$ python3 -q
>>> import numpy as np
>>> np.set_printoptions(suppress=True, linewidth=100)
>>> def rnd(a):
...     return np.round(a, 3) + 0
... 
>>> data = np.load("layer12.npy")
>>> data
array([[-9, -5, -4, -6,  9, -8, -1,  7, -2, -3],
       [-3, -9, -5, -4, -6,  9, -8, -1,  7, -2],
       [-2, -3, -9, -5, -4, -6,  9, -8, -1,  7],
       [ 7, -2, -3, -9, -5, -4, -6,  9, -8, -1],
       [-1,  7, -2, -3, -9, -5, -4, -6,  9, -8],
       [-8, -1,  7, -2, -3, -9, -5, -4, -6,  9],
       [ 9, -8, -1,  7, -2, -3, -9, -5, -4, -6],
       [-6,  9, -8, -1,  7, -2, -3, -9, -5, -4],
       [-4, -6,  9, -8, -1,  7, -2, -3, -9, -5],
       [-5, -4, -6,  9, -8, -1,  7, -2, -3, -9]])
>>> t3 = np.stack([data, 2 * data, data[::-1]])
>>> np.linalg.matrix_rank(t3)
array([10, 10, 10])
>>> rnd(np.linalg.norm(t3, axis=(1, 2)))
array([ 60.498, 120.996,  60.498])
>>> np.einsum("bij,cij->bc", t3, t3)
array([[ 3660,  7320,   420],
       [ 7320, 14640,   840],
       [  420,   840,  3660]])
>>> t3.shape
(3, 10, 10)
>>> (t3 @ data.T).shape
(3, 10, 10)
>>> np.linalg.matrix_rank(t3.reshape(3, -1))
np.int64(2)
>>> t3.sum(axis=0)
array([[-32, -19, -18,  -9,  19, -25,   4,  19,  -9, -18],
       [-13, -33,  -6, -20, -19,  34, -26,  -6,  12, -11],
       [-12,   0, -35, -16,  -5, -20,  24, -33,  -8,  17],
       [ 30, -14, -10, -20, -17, -15, -27,  22, -28,  -9],
       [-11,  20,   1, -11, -30, -24, -17, -22,  21, -15],
       [-25,   4,  19,  -9, -18, -32, -19, -18,  -9,  19],
       [ 34, -26,  -6,  12, -11, -13, -33,  -6, -20, -19],
       [-20,  24, -33,  -8,  17, -12,   0, -35, -16,  -5],
       [-15, -27,  22, -28,  -9,  30, -14, -10, -20, -17],
       [-24, -17, -22,  21, -15, -11,  20,   1, -11, -30]])
>>> out = data / np.linalg.norm(data, axis=1, keepdims=True)
>>> cov = out @ out.T
>>> rnd(cov[2])
array([ 0.074, -0.046,  1.   , -0.046,  0.074,  0.24 , -0.199,  0.186, -0.199,  0.24 ])
>>> np.argwhere(np.triu(np.abs(cov) > 0.95, 1))
array([], shape=(0, 2), dtype=int64)
>>> rnd(cov)
array([[ 1.   , -0.046,  0.074,  0.24 , -0.199,  0.186, -0.199,  0.24 ,  0.074, -0.046],
       [-0.046,  1.   , -0.046,  0.074,  0.24 , -0.199,  0.186, -0.199,  0.24 ,  0.074],
       [ 0.074, -0.046,  1.   , -0.046,  0.074,  0.24 , -0.199,  0.186, -0.199,  0.24 ],
       [ 0.24 ,  0.074, -0.046,  1.   , -0.046,  0.074,  0.24 , -0.199,  0.186, -0.199],
       [-0.199,  0.24 ,  0.074, -0.046,  1.   , -0.046,  0.074,  0.24 , -0.199,  0.186],
       [ 0.186, -0.199,  0.24 ,  0.074, -0.046,  1.   , -0.046,  0.074,  0.24 , -0.199],
       [-0.199,  0.186, -0.199,  0.24 ,  0.074, -0.046,  1.   , -0.046,  0.074,  0.24 ],
       [ 0.24 , -0.199,  0.186, -0.199,  0.24 ,  0.074, -0.046,  1.   , -0.046,  0.074],
       [ 0.074,  0.24 , -0.199,  0.186, -0.199,  0.24 ,  0.074, -0.046,  1.   , -0.046],
       [-0.046,  0.074,  0.24 , -0.199,  0.186, -0.199,  0.24 ,  0.074, -0.046,  1.   ]])
>>> (np.abs(cov) > 0.9).astype(int)
array([[1, 0, 0, 0, 0, 0, 0, 0, 0, 0],
       [0, 1, 0, 0, 0, 0, 0, 0, 0, 0],
       [0, 0, 1, 0, 0, 0, 0, 0, 0, 0],
       [0, 0, 0, 1, 0, 0, 0, 0, 0, 0],
       [0, 0, 0, 0, 1, 0, 0, 0, 0, 0],
       [0, 0, 0, 0, 0, 1, 0, 0, 0, 0],
       [0, 0, 0, 0, 0, 0, 1, 0, 0, 0],
       [0, 0, 0, 0, 0, 0, 0, 1, 0, 0],
       [0, 0, 0, 0, 0, 0, 0, 0, 1, 0],
       [0, 0, 0, 0, 0, 0, 0, 0, 0, 1]])
>>> (cov - 2 * np.eye(10)).round(6).argmax(axis=1)
array([3, 4, 5, 0, 1, 2, 3, 0, 1, 2])
>>> rnd(np.linalg.norm(cov[6], 1)), rnd(np.linalg.norm(cov[6], np.inf))
(np.float64(2.306), np.float64(1.0))
>>> rnd(np.linalg.norm(cov) ** 2 / np.linalg.norm(cov, 2) ** 2)
np.float64(3.939)
>>> rnd(np.linalg.norm(cov, "nuc"))
np.float64(10.0)
>>> rnd(np.linalg.norm(cov, axis=1))
array([1.116, 1.116, 1.116, 1.116, 1.116, 1.116, 1.116, 1.116, 1.116, 1.116])
>>> rnd(cov[6] @ cov[7])
np.float64(-0.234)
>>> rnd(np.linalg.norm(cov, 2))
np.float64(1.778)
>>> r0 = np.array([-1, -1, -3, 3, 1, -1, -3, -3, 1, -1])
>>> out = data + np.outer(r0, np.eye(10)[2])
>>> out
array([[ -9.,  -5.,  -5.,  -6.,   9.,  -8.,  -1.,   7.,  -2.,  -3.],
       [ -3.,  -9.,  -6.,  -4.,  -6.,   9.,  -8.,  -1.,   7.,  -2.],
       [ -2.,  -3., -12.,  -5.,  -4.,  -6.,   9.,  -8.,  -1.,   7.],
       [  7.,  -2.,   0.,  -9.,  -5.,  -4.,  -6.,   9.,  -8.,  -1.],
       [ -1.,   7.,  -1.,  -3.,  -9.,  -5.,  -4.,  -6.,   9.,  -8.],
       [ -8.,  -1.,   6.,  -2.,  -3.,  -9.,  -5.,  -4.,  -6.,   9.],
       [  9.,  -8.,  -4.,   7.,  -2.,  -3.,  -9.,  -5.,  -4.,  -6.],
       [ -6.,   9., -11.,  -1.,   7.,  -2.,  -3.,  -9.,  -5.,  -4.],
       [ -4.,  -6.,  10.,  -8.,  -1.,   7.,  -2.,  -3.,  -9.,  -5.],
       [ -5.,  -4.,  -7.,   9.,  -8.,  -1.,   7.,  -2.,  -3.,  -9.]])
>>> np.linalg.matrix_rank(out - data)
np.int64(1)
>>> out = data / np.sqrt((data ** 2).mean(axis=1, keepdims=True))
>>> rnd(out[2])
array([-0.331, -0.496, -1.488, -0.826, -0.661, -0.992,  1.488, -1.322, -0.165,  1.157])
>>> J = np.load("run13.npy")
>>> J
array([[ 2,  0,  0,  0,  0,  0,  0,  0,  0],
       [ 0,  0,  0,  0,  0,  0,  3,  0,  0],
       [ 0,  0,  0,  0,  0,  0,  0,  0,  0],
       [ 0,  0, -4,  0,  0,  0,  0,  0,  0],
       [ 0,  0,  0,  0,  8,  0,  0,  0,  0],
       [ 0,  0,  0,  0,  0,  0,  0,  0,  0],
       [ 0,  0,  0,  0,  0,  0,  0,  0, -7],
       [ 0,  4,  0,  0,  0,  0,  0,  0,  0],
       [ 0,  0,  0, -9,  0,  0,  0,  0,  0]])
>>> # columns 5 and 7 are equal
>>> rng = np.random.default_rng(72)
>>> labels = rng.permutation(9)
>>> labels
array([6, 7, 3, 8, 4, 1, 2, 5, 0])
>>> out = J[labels][:, labels]
>>> np.diag(out)
array([0, 0, 0, 0, 8, 0, 0, 0, 2])
>>> rnd(np.linalg.det(out)), rnd(np.linalg.det(J[labels]))
(np.float64(0.0), np.float64(0.0))
